>>> import numpy as np
>>> np.set_printoptions(precision=4, suppress=True, linewidth=120, floatmode="fixed")
>>> data = np.array([[1, -1, 1, -1, -1, 1, -1, 1],
...     [1, -1, -1, 1, -1, 1, 1, -1],
...     [1, -1, -1, 1, 1, -1, -1, 1],
...     [1, -1, 1, -1, 1, -1, 1, -1]])
>>> u = np.array([2, 2, 3])
>>> np.cross(data[0, :3], data[2, :3])
array([2, 2, 0])
>>> np.polyval(u, data[0])
array([7, 3, 7, 3, 3, 7, 3, 7])
>>> theta = np.radians(15)
>>> R = np.eye(8)
>>> R[1, 1] = R[0, 0] = np.cos(theta)
>>> R[1, 0], R[0, 1] = -np.sin(theta), np.sin(theta)
>>> R
array([[ 0.9659,  0.2588,  0.0000,  0.0000,  0.0000,  0.0000,  0.0000,  0.0000],
       [-0.2588,  0.9659,  0.0000,  0.0000,  0.0000,  0.0000,  0.0000,  0.0000],
       [ 0.0000,  0.0000,  1.0000,  0.0000,  0.0000,  0.0000,  0.0000,  0.0000],
       [ 0.0000,  0.0000,  0.0000,  1.0000,  0.0000,  0.0000,  0.0000,  0.0000],
       [ 0.0000,  0.0000,  0.0000,  0.0000,  1.0000,  0.0000,  0.0000,  0.0000],
       [ 0.0000,  0.0000,  0.0000,  0.0000,  0.0000,  1.0000,  0.0000,  0.0000],
       [ 0.0000,  0.0000,  0.0000,  0.0000,  0.0000,  0.0000,  1.0000,  0.0000],
       [ 0.0000,  0.0000,  0.0000,  0.0000,  0.0000,  0.0000,  0.0000,  1.0000]])
>>> B = data @ R.T
>>> np.round(np.linalg.det(R), 4), np.round(np.trace(R), 4)
(np.float64(1.0), np.float64(7.9319))
>>> np.allclose(data @ data.T, B @ B.T)
True
>>> B
array([[ 0.7071, -1.2247,  1.0000, -1.0000, -1.0000,  1.0000, -1.0000,  1.0000],
       [ 0.7071, -1.2247, -1.0000,  1.0000, -1.0000,  1.0000,  1.0000, -1.0000],
       [ 0.7071, -1.2247, -1.0000,  1.0000,  1.0000, -1.0000, -1.0000,  1.0000],
       [ 0.7071, -1.2247,  1.0000, -1.0000,  1.0000, -1.0000,  1.0000, -1.0000]])
>>> np.abs(B - data).max(axis=0)
array([0.2929, 0.2247, 0.0000, 0.0000, 0.0000, 0.0000, 0.0000, 0.0000])
>>> np.allclose(np.linalg.norm(data, axis=1), np.linalg.norm(B, axis=1))
True
>>> np.linalg.svd(data, compute_uv=False), np.linalg.svd(B, compute_uv=False)
(array([2.8284, 2.8284, 2.8284, 2.8284]), array([2.8284, 2.8284, 2.8284, 2.8284]))
>>> A = np.loadtxt("x.csv", delimiter=",")
>>> A
array([[0.0000, 1.0000, 1.0000, 0.0000],
       [1.0000, 0.0000, 1.0000, 1.0000],
       [1.0000, 1.0000, 0.0000, 1.0000],
       [0.0000, 1.0000, 1.0000, 0.0000]])
>>> evals, vecs = np.linalg.eigh(A)
>>> x0 = np.array([-3, -3, 3, 3])
>>> x0 @ A @ x0
np.float64(-18.0)
>>> vecs * np.maximum(evals, 0) @ vecs.T
array([[0.4851, 0.6213, 0.6213, 0.4851],
       [0.6213, 0.7957, 0.7957, 0.6213],
       [0.6213, 0.7957, 0.7957, 0.6213],
       [0.4851, 0.6213, 0.6213, 0.4851]])
>>> np.abs(A).sum(axis=1).max(), round(float(np.abs(evals).max()), 4)
(np.float64(3.0), 2.5616)
>>> (np.sign(vecs[:, -1].round(6)) == np.sign(vecs[0, -1].round(6))).astype(int)
array([1, 1, 1, 1])
>>> x0 @ A @ x0 / (x0 @ x0), round(float(evals[0]), 4), np.round(evals[-1], 4)
(np.float64(-0.5), -1.5616, np.float64(2.5616))
>>> Uu, s, vt = np.linalg.svd(A)
>>> vecs = vt[:(s > 1e-8).sum()]
>>> rng = np.random.default_rng(740)
>>> x0 = A[0] + 3 * A[2] + rng.integers(2) * np.eye(4)[1]
>>> x0
array([3.0000, 4.0000, 1.0000, 3.0000])
>>> np.allclose(vecs.T @ vecs @ x0, x0)
True
>>> np.linalg.matrix_rank(np.vstack([A, x0]))
np.int64(3)
>>> np.diag(vecs.T @ vecs)
array([0.5000, 1.0000, 1.0000, 0.5000])
>>> np.round(vecs.T @ vecs, 4) + 0
array([[0.5000, 0.0000, 0.0000, 0.5000],
       [0.0000, 1.0000, 0.0000, 0.0000],
       [0.0000, 0.0000, 1.0000, 0.0000],
       [0.5000, 0.0000, 0.0000, 0.5000]])
>>> r = np.linalg.matrix_rank(A)
>>> r
np.int64(3)
>>> null = np.linalg.svd(A)[2][r:].T
>>> null.shape
(4, 1)
>>> [int(np.linalg.matrix_rank(A[:i])) for i in range(1, len(A) + 1)]
[1, 2, 3, 3]
>>> [int(np.linalg.matrix_rank(A[:, :j + 1])) for j in range(4)]
[1, 2, 3, 3]
>>> np.round(null[:, 0] / null[np.abs(null[:, 0]).round(6).argmax(), 0], 4) + 0
array([ 1.0000,  0.0000,  0.0000, -1.0000])
>>> np.round(A @ null, 4) + 0
array([[0.0000],
       [0.0000],
       [0.0000],
       [0.0000]])
>>> feats = np.loadtxt("m.csv", delimiter=",")
>>> feats
array([[ 2.3926,  1.4491, -0.8613,  1.8672,  2.0677, -0.5255,  2.8976],
       [-0.1075,  1.6683,  1.4427, -3.5058, -0.7138,  0.0423,  2.7058],
       [-1.9465, -1.0671,  1.6312, -1.6764, -1.1888, -2.7871,  2.3281],
       [ 2.5719,  0.3950, -0.7367, -2.2360, -0.2005,  3.5342,  0.3947],
       [ 1.4225,  1.5310,  0.2648, -2.0518,  0.3314,  2.7711, -2.9264],
       [-0.7397,  0.1409,  2.6590, -2.6938, -2.6984,  0.0828, -1.6787],
       [ 2.6031, -3.2946, -2.2998,  0.4482,  0.9275,  0.5486, -0.8475],
       [-1.4075,  0.8246, -1.8915, -0.8949, -3.6784, -2.0051, -0.6397],
       [-3.5109, -1.0985,  0.0820, -2.3609, -2.0334,  0.8119,  1.0451],
       [-1.1564,  1.3419,  0.6399, -2.8392, -0.4517, -0.7721,  3.5485],
       [-0.8593,  3.8311, -0.0858,  0.2358, -1.6144, -1.4134, -2.2175],
       [-1.0016, -1.7480, -0.3525, -3.4895,  1.5822,  0.1384, -2.4735],
       [ 2.1974, -2.8858,  0.5875, -0.2238, -0.0496, -1.3470,  3.1034],
       [ 0.3187,  0.2416, -1.0070,  1.2559, -3.7095, -0.8152,  2.7971],
       [ 1.7570,  0.7504, -3.4057,  0.4094,  1.6191,  2.5480,  0.6856],
       [ 2.7333, -2.3751, -2.5476,  1.4537,  1.4842,  0.7976,  0.6676],
       [ 1.7788,  0.4863, -2.0317,  2.5737,  0.0425, -1.1906,  3.0706],
       [-0.0576,  1.0037,  0.1322, -2.6969, -1.1269, -3.7432, -1.1904],
       [ 1.0255,  0.5600, -2.4801, -2.5655, -1.8288, -1.2439,  2.4515],
       [ 1.7765, -3.8603, -2.2552, -0.9921, -0.5384, -0.3562, -0.6743],
       [-1.7995, -2.3892,  2.6549, -0.4064, -0.0465,  1.0534, -2.7800],
       [ 3.5692,  1.6251,  1.0248, -0.8794, -0.2155,  2.1940,  1.7135],
       [-1.5734, -2.1319,  2.3937,  1.9333, -2.4704,  1.3118, -0.8297],
       [-0.1527,  0.3484,  1.8315,  0.5614, -3.8182,  1.8848, -1.7476],
       [-1.4613, -1.0947,  0.7548,  1.1751, -2.0373,  2.0365,  3.3790],
       [-0.0526,  3.8850, -1.6719,  2.0740,  0.4651,  1.6013,  0.1641],
       [ 0.3086, -1.0432,  2.9747,  1.0468,  3.0081, -0.4986, -2.1388],
       [ 2.0681, -2.0382,  0.2927,  1.0320, -0.6802,  3.7675,  0.8726],
       [-0.1423, -2.7510, -0.0502, -0.0092, -3.0878, -1.1730,  2.5492],
       [ 3.4078,  0.4527, -1.0140, -0.6918,  1.1667, -1.7132,  2.7164],
       [-0.7063, -0.2760,  2.9941, -0.2911, -2.2502, -0.4348,  3.1816],
       [ 2.0960, -0.3957,  0.8514,  1.8646,  2.7114,  0.1089, -2.9807],
       [-2.6857, -0.7251, -1.1272,  1.0702,  2.0625, -1.0996, -3.0631],
       [-1.0179,  0.7187,  0.2149,  2.1532, -0.1933,  4.1933,  1.0693],
       [-2.8003, -1.6060,  0.8686, -2.9367, -0.5037,  0.2129, -2.2139],
       [-0.7700, -1.4349,  0.8113, -2.3460, -0.0443, -2.1253,  3.4158],
       [ 1.6581, -1.0371,  1.7704, -2.3745,  1.6830, -2.3909, -1.9631],
       [-2.2089, -0.8529, -0.9832, -2.7984,  1.6172,  2.2797, -1.6682],
       [-1.9067, -1.3486,  2.4248, -3.5818,  0.2072, -0.6583, -0.6009],
       [-2.7074, -0.4740,  0.2188,  2.2140,  2.7421,  0.8898,  2.0457]])
>>> idx = rng.permutation(7)
>>> B = feats[:, idx] * rng.choice([-1, 1], 7)
>>> B
array([[-2.0677,  2.8976,  0.8613,  2.3926, -0.5255, -1.4491, -1.8672],
       [ 0.7138,  2.7058, -1.4427, -0.1075,  0.0423, -1.6683,  3.5058],
       [ 1.1888,  2.3281, -1.6312, -1.9465, -2.7871,  1.0671,  1.6764],
       [ 0.2005,  0.3947,  0.7367,  2.5719,  3.5342, -0.3950,  2.2360],
       [-0.3314, -2.9264, -0.2648,  1.4225,  2.7711, -1.5310,  2.0518],
       [ 2.6984, -1.6787, -2.6590, -0.7397,  0.0828, -0.1409,  2.6938],
       [-0.9275, -0.8475,  2.2998,  2.6031,  0.5486,  3.2946, -0.4482],
       [ 3.6784, -0.6397,  1.8915, -1.4075, -2.0051, -0.8246,  0.8949],
       [ 2.0334,  1.0451, -0.0820, -3.5109,  0.8119,  1.0985,  2.3609],
       [ 0.4517,  3.5485, -0.6399, -1.1564, -0.7721, -1.3419,  2.8392],
       [ 1.6144, -2.2175,  0.0858, -0.8593, -1.4134, -3.8311, -0.2358],
       [-1.5822, -2.4735,  0.3525, -1.0016,  0.1384,  1.7480,  3.4895],
       [ 0.0496,  3.1034, -0.5875,  2.1974, -1.3470,  2.8858,  0.2238],
       [ 3.7095,  2.7971,  1.0070,  0.3187, -0.8152, -0.2416, -1.2559],
       [-1.6191,  0.6856,  3.4057,  1.7570,  2.5480, -0.7504, -0.4094],
       [-1.4842,  0.6676,  2.5476,  2.7333,  0.7976,  2.3751, -1.4537],
       [-0.0425,  3.0706,  2.0317,  1.7788, -1.1906, -0.4863, -2.5737],
       [ 1.1269, -1.1904, -0.1322, -0.0576, -3.7432, -1.0037,  2.6969],
       [ 1.8288,  2.4515,  2.4801,  1.0255, -1.2439, -0.5600,  2.5655],
       [ 0.5384, -0.6743,  2.2552,  1.7765, -0.3562,  3.8603,  0.9921],
       [ 0.0465, -2.7800, -2.6549, -1.7995,  1.0534,  2.3892,  0.4064],
       [ 0.2155,  1.7135, -1.0248,  3.5692,  2.1940, -1.6251,  0.8794],
       [ 2.4704, -0.8297, -2.3937, -1.5734,  1.3118,  2.1319, -1.9333],
       [ 3.8182, -1.7476, -1.8315, -0.1527,  1.8848, -0.3484, -0.5614],
       [ 2.0373,  3.3790, -0.7548, -1.4613,  2.0365,  1.0947, -1.1751],
       [-0.4651,  0.1641,  1.6719, -0.0526,  1.6013, -3.8850, -2.0740],
       [-3.0081, -2.1388, -2.9747,  0.3086, -0.4986,  1.0432, -1.0468],
       [ 0.6802,  0.8726, -0.2927,  2.0681,  3.7675,  2.0382, -1.0320],
       [ 3.0878,  2.5492,  0.0502, -0.1423, -1.1730,  2.7510,  0.0092],
       [-1.1667,  2.7164,  1.0140,  3.4078, -1.7132, -0.4527,  0.6918],
       [ 2.2502,  3.1816, -2.9941, -0.7063, -0.4348,  0.2760,  0.2911],
       [-2.7114, -2.9807, -0.8514,  2.0960,  0.1089,  0.3957, -1.8646],
       [-2.0625, -3.0631,  1.1272, -2.6857, -1.0996,  0.7251, -1.0702],
       [ 0.1933,  1.0693, -0.2149, -1.0179,  4.1933, -0.7187, -2.1532],
       [ 0.5037, -2.2139, -0.8686, -2.8003,  0.2129,  1.6060,  2.9367],
       [ 0.0443,  3.4158, -0.8113, -0.7700, -2.1253,  1.4349,  2.3460],
       [-1.6830, -1.9631, -1.7704,  1.6581, -2.3909,  1.0371,  2.3745],
       [-1.6172, -1.6682,  0.9832, -2.2089,  2.2797,  0.8529,  2.7984],
       [-0.2072, -0.6009, -2.4248, -1.9067, -0.6583,  1.3486,  3.5818],
       [-2.7421,  2.0457, -0.2188, -2.7074,  0.8898,  0.4740, -2.2140]])
>>> Uu, _, vt = np.linalg.svd(feats.T @ B)
>>> idx
array([4, 6, 2, 0, 5, 1, 3])
>>> np.round(Uu @ vt, 4) + 0
array([[ 0.0000,  0.0000,  0.0000,  1.0000,  0.0000,  0.0000,  0.0000],
       [ 0.0000,  0.0000,  0.0000,  0.0000,  0.0000, -1.0000,  0.0000],
       [ 0.0000,  0.0000, -1.0000,  0.0000,  0.0000,  0.0000,  0.0000],
       [ 0.0000,  0.0000,  0.0000,  0.0000,  0.0000,  0.0000, -1.0000],
       [-1.0000,  0.0000,  0.0000,  0.0000,  0.0000,  0.0000,  0.0000],
       [ 0.0000,  0.0000,  0.0000,  0.0000,  1.0000,  0.0000,  0.0000],
       [ 0.0000,  1.0000,  0.0000,  0.0000,  0.0000,  0.0000,  0.0000]])
>>> np.round(np.linalg.lstsq(feats, B)[0], 4) + 0
array([[ 0.0000,  0.0000,  0.0000,  1.0000,  0.0000,  0.0000,  0.0000],
       [ 0.0000,  0.0000,  0.0000,  0.0000,  0.0000, -1.0000,  0.0000],
       [ 0.0000,  0.0000, -1.0000,  0.0000,  0.0000,  0.0000,  0.0000],
       [ 0.0000,  0.0000,  0.0000,  0.0000,  0.0000,  0.0000, -1.0000],
       [-1.0000,  0.0000,  0.0000,  0.0000,  0.0000,  0.0000,  0.0000],
       [ 0.0000,  0.0000,  0.0000,  0.0000,  1.0000,  0.0000,  0.0000],
       [ 0.0000,  1.0000,  0.0000,  0.0000,  0.0000,  0.0000,  0.0000]])
